$ ipython --no-banner

In [1]: import numpy as np

In [2]: import numpy.linalg as la

In [3]: np.set_printoptions(precision=1, suppress=True, linewidth=200)

In [4]: def rd(a):
   ...:     return np.round(a, 1) + 0
   ...: 

In [5]: data = np.loadtxt("block19.csv", delimiter=",")

In [6]: print(data)
[[-4. -2. -1. -2.  2.  0.  1.  0.  1.  3.  0.  3.  3.]
 [-2. -2. -1.  1.  2.  0.  0. -3.  1.  2.  1. -3.  0.]
 [-1. -1. -2. -1. -1.  1.  3.  2.  0. -2. -3.  2.  0.]
 [-2.  1. -1. -4.  1. -1.  0.  0. -2.  1.  4. -3.  0.]
 [ 2.  2. -1.  1.  0.  4.  0. -2. -2. -1.  0.  0.  0.]
 [ 0.  0.  1. -1.  4.  0. -3.  0. -2.  3. -1. -1. -1.]
 [ 1.  0.  3.  0.  0. -3. -2. -1.  0.  4. -1.  2.  2.]
 [ 0. -3.  2.  0. -2.  0. -1.  4.  4. -1.  1. -1. -2.]
 [ 1.  1.  0. -2. -2. -2.  0.  4.  4. -1. -1. -3.  0.]
 [ 3.  2. -2.  1. -1.  3.  4. -1. -1. -2.  3.  3.  1.]
 [ 0.  1. -3.  4.  0. -1. -1.  1. -1.  3.  4. -1.  1.]
 [ 3. -3.  2. -3.  0. -1.  2. -1. -3.  3. -1. -4.  3.]
 [ 3.  0.  0.  0.  0. -1.  2. -2.  0.  1.  1.  3. -2.]]

In [7]: vec = np.array([-4, -5, 1, 0, 1, -2, 1, 1, -1, -5, -1, 2, -4])

In [8]: a = np.maximum(data @ vec, 0)

In [9]: print(data.T @ a)
[ -50. -110.  -10.  -38.  -62.   26.   60.  148.  102.  -58.  -54.   46.  -30.]

In [10]: print(a)
[ 6.  0. 26.  0.  0.  0.  0. 24.  0.  0.  0.  0.  0.]

In [11]: left, sigma, VT = la.svd(data, full_matrices=False)

In [12]: print(rd(np.sqrt((sigma ** 2).sum())), rd(la.norm(data)))
25.9 25.9

In [13]: print((sigma > 1e-8).sum())
13

In [14]: print(rd(sigma / sigma[0]))
[1.  0.9 0.7 0.7 0.7 0.6 0.5 0.4 0.3 0.3 0.3 0.1 0. ]

In [15]: def softmax(z):
    ...:     e = np.exp(z - z.max(axis=-1, keepdims=True))
    ...:     return e / e.sum(axis=-1, keepdims=True)
    ...: 

In [16]: print(rd(softmax(10 * data[12])))
[0.5 0.  0.  0.  0.  0.  0.  0.  0.  0.  0.  0.5 0. ]

In [17]: print(rd(softmax(data[12] + -3)))
[0.3 0.  0.  0.  0.  0.  0.1 0.  0.  0.  0.  0.3 0. ]

In [18]: S = data @ data.T / np.sqrt(13)

In [19]: print(rd(softmax(S)[12] @ data))
[ 3.   0.2 -0.1  0.1 -0.1 -0.7  2.1 -1.9 -0.1  0.8  1.1  3.  -1.8]

In [20]: print(softmax(S).round(6).argmax(axis=1))
[ 0  1  2  3  4  5  6  7  8  9 10 11 12]

In [21]: J = np.load("m.npy")

In [22]: print(J)
[[ 3  0  3  0 -1 -1 -3  0  1 -1 -1  2  1 -1]
 [ 3 -1  2  0 -3  0  0 -2  3  1  2 -3 -1 -1]
 [ 0 -3  1  0  0 -2 -1  0  0 -3 -2  1 -1  2]
 [-3  3  0 -2  1 -1  3  2 -2 -3 -3  3 -2  3]
 [-3  0  0  1  2  3  0 -3 -2  1  3 -3  0  3]
 [-2 -1  0 -3 -1 -2 -3  0 -3 -2 -1  3  1  0]
 [ 2  3 -3  1  0 -2  2  1 -2  1  3  1 -3 -2]
 [ 1 -2  0 -3 -1  1  0  0  1 -2 -2  2  1  2]
 [-3 -3  2  3  3 -2  3 -3 -1  1  2 -2 -3 -3]
 [-1 -2  1  3 -1  2 -1 -3  0  1  0 -1  1  1]
 [ 2 -2  2  1 -3 -1 -3  0 -2 -3 -1 -1  3  3]
 [-3  3 -2  3  2 -1 -2 -2 -2  3 -3  0  3  2]]

In [23]: gram = J.T @ J

In [24]: print(la.matrix_rank(gram))
12

In [25]: print(np.diag(gram))
[68 59 36 52 40 34 55 40 41 50 55 52 46 55]

In [26]: print(rd(la.norm(J, 2)))
13.7

In [27]: print(rd(la.norm(J, axis=0)))
[8.2 7.7 6.  7.2 6.3 5.8 7.4 6.3 6.4 7.1 7.4 7.2 6.8 7.4]

In [28]: print(rd(la.norm(J[4], 1)), rd(la.norm(J[4], np.inf)))
24.0 3.0

In [29]: f, g = J[10], J[8]

In [30]: print(f @ f)
65

In [31]: print(f @ g)
-28

In [32]: p = (f @ g) / (f @ f) * f

In [33]: print(la.matrix_rank(np.outer(f, g)))
1

In [34]: vec = np.array([1, -3, 1, 2, 2, 3, 0, -3, 2, 3, 1, 1, -2, 0])

In [35]: print((J * vec).sum(axis=1))
[ -1  18  -4 -32  20 -25  -8  -4  30  25 -18  -5]

In [36]: print(J @ vec)
[ -1  18  -4 -32  20 -25  -8  -4  30  25 -18  -5]

In [37]: print(J @ np.ones(14))
[  2.   0.  -8.  -1.   2. -14.   2.  -2.  -6.   0.  -5.   1.]

In [38]: f = np.array([-3, -3])

In [39]: print(np.convolve(J[1], f))
[ -9  -6  -3  -6   9   9   0   6  -3 -12  -9   3  12   6   3]

In [40]: K = np.loadtxt("dump.csv", delimiter=",")

In [41]: print(K)
[[2. 0. 0. 0. 0. 0. 0. 0. 0.]
 [0. 0. 0. 0. 0. 0. 3. 0. 0.]
 [0. 0. 0. 0. 0. 0. 0. 0. 0.]
 [0. 0. 0. 0. 0. 0. 4. 5. 0.]
 [0. 0. 2. 3. 0. 0. 0. 4. 2.]
 [0. 0. 0. 0. 0. 1. 0. 0. 0.]
 [0. 0. 0. 4. 0. 0. 1. 3. 3.]
 [0. 0. 0. 0. 0. 0. 0. 0. 1.]
 [0. 0. 0. 0. 0. 0. 0. 4. 0.]
 [0. 5. 0. 0. 0. 0. 0. 2. 0.]
 [0. 0. 1. 4. 0. 0. 0. 1. 0.]
 [4. 0. 0. 0. 0. 0. 0. 0. 1.]]

In [42]: left, sigma, VT = la.svd(K)

In [43]: print(np.argmax(sigma[:-1] / (sigma[1:] + 1e-6)) + 1)
8

In [44]: print(rd(sigma))
[10.2  5.9  5.   4.6  3.4  2.3  1.4  1.   0. ]

In [45]: Y = left[:, :8] @ np.diag(sigma[:8]) @ VT[:8]

In [46]: print(rd(la.norm(K - Y, 2)), rd(sigma[8]))
0.0 0.0

In [47]: print(la.matrix_rank(K, rtol=0.05))
8

In [48]: print(rd(np.abs(K - Y).max()))
0.0

In [49]: ang = np.radians(30)

In [50]: R = np.eye(9)

In [51]: R[6, 6] = R[8, 8] = np.cos(ang)

In [52]: R[6, 8], R[8, 6] = -np.sin(ang), np.sin(ang)

In [53]: print(rd(R))
[[ 1.   0.   0.   0.   0.   0.   0.   0.   0. ]
 [ 0.   1.   0.   0.   0.   0.   0.   0.   0. ]
 [ 0.   0.   1.   0.   0.   0.   0.   0.   0. ]
 [ 0.   0.   0.   1.   0.   0.   0.   0.   0. ]
 [ 0.   0.   0.   0.   1.   0.   0.   0.   0. ]
 [ 0.   0.   0.   0.   0.   1.   0.   0.   0. ]
 [ 0.   0.   0.   0.   0.   0.   0.9  0.  -0.5]
 [ 0.   0.   0.   0.   0.   0.   0.   1.   0. ]
 [ 0.   0.   0.   0.   0.   0.   0.5  0.   0.9]]

In [54]: Y = K @ R.T

In [55]: print(np.allclose(K @ K.T, Y @ Y.T))
True

In [56]: print(rd(la.svd(K, compute_uv=False)), rd(la.svd(Y, compute_uv=False)))
[10.2  5.9  5.   4.6  3.4  2.3  1.4  1.   0. ] [10.2  5.9  5.   4.6  3.4  2.3  1.4  1.   0. ]

In [57]: print(rd(np.abs(Y - K).max(axis=0)))
[0.  0.  0.  0.  0.  0.  1.6 0.  2. ]

In [58]: print(rd(Y))
[[ 2.   0.   0.   0.   0.   0.   0.   0.   0. ]
 [ 0.   0.   0.   0.   0.   0.   2.6  0.   1.5]
 [ 0.   0.   0.   0.   0.   0.   0.   0.   0. ]
 [ 0.   0.   0.   0.   0.   0.   3.5  5.   2. ]
 [ 0.   0.   2.   3.   0.   0.  -1.   4.   1.7]
 [ 0.   0.   0.   0.   0.   1.   0.   0.   0. ]
 [ 0.   0.   0.   4.   0.   0.  -0.6  3.   3.1]
 [ 0.   0.   0.   0.   0.   0.  -0.5  0.   0.9]
 [ 0.   0.   0.   0.   0.   0.   0.   4.   0. ]
 [ 0.   5.   0.   0.   0.   0.   0.   2.   0. ]
 [ 0.   0.   1.   4.   0.   0.   0.   1.   0. ]
 [ 4.   0.   0.   0.   0.   0.  -0.5  0.   0.9]]

In [59]: rk = la.matrix_rank(K)

In [60]: print(rk)
8

In [61]: N = la.svd(K)[2][rk:].T

In [62]: print([int(la.matrix_rank(K[:i])) for i in range(1, len(K) + 1)])
[1, 2, 2, 3, 4, 5, 6, 7, 7, 8, 8, 8]

In [63]: print(N.shape)
(9, 1)

In [64]: print(rd(K @ N))
[[0.]
 [0.]
 [0.]
 [0.]
 [0.]
 [0.]
 [0.]
 [0.]
 [0.]
 [0.]
 [0.]
 [0.]]

In [65]: print(np.allclose(K @ N, 0))
True

In [66]: print(rd(N[:, 0] / N[np.abs(N[:, 0]).round(6).argmax(), 0]))
[0. 0. 0. 0. 1. 0. 0. 0. 0.]

In [67]: print([int(la.matrix_rank(np.delete(K, i, axis=0))) for i in range(12)])
[8, 8, 8, 8, 8, 7, 8, 8, 8, 7, 8, 8]

In [68]: print(la.matrix_rank(K.T @ K), la.matrix_rank(K @ K.T))
8 8

In [69]: left, sigma, VT = la.svd(K)

In [70]: vecs = VT[:(sigma > 1e-8).sum()]

In [71]: rng = np.random.default_rng(63)

In [72]: vec = K[4] + -2 * K[2] + rng.integers(2) * np.eye(9)[3]

In [73]: print(vec)
[0. 0. 2. 3. 0. 0. 0. 4. 2.]

In [74]: print(rd(np.diag(vecs.T @ vecs)))
[1. 1. 1. 1. 0. 1. 1. 1. 1.]

In [75]: print(np.allclose(vecs.T @ vecs @ vec, vec))
True

In [76]: print(rd(vecs.T @ vecs))
[[1. 0. 0. 0. 0. 0. 0. 0. 0.]
 [0. 1. 0. 0. 0. 0. 0. 0. 0.]
 [0. 0. 1. 0. 0. 0. 0. 0. 0.]
 [0. 0. 0. 1. 0. 0. 0. 0. 0.]
 [0. 0. 0. 0. 0. 0. 0. 0. 0.]
 [0. 0. 0. 0. 0. 1. 0. 0. 0.]
 [0. 0. 0. 0. 0. 0. 1. 0. 0.]
 [0. 0. 0. 0. 0. 0. 0. 1. 0.]
 [0. 0. 0. 0. 0. 0. 0. 0. 1.]]
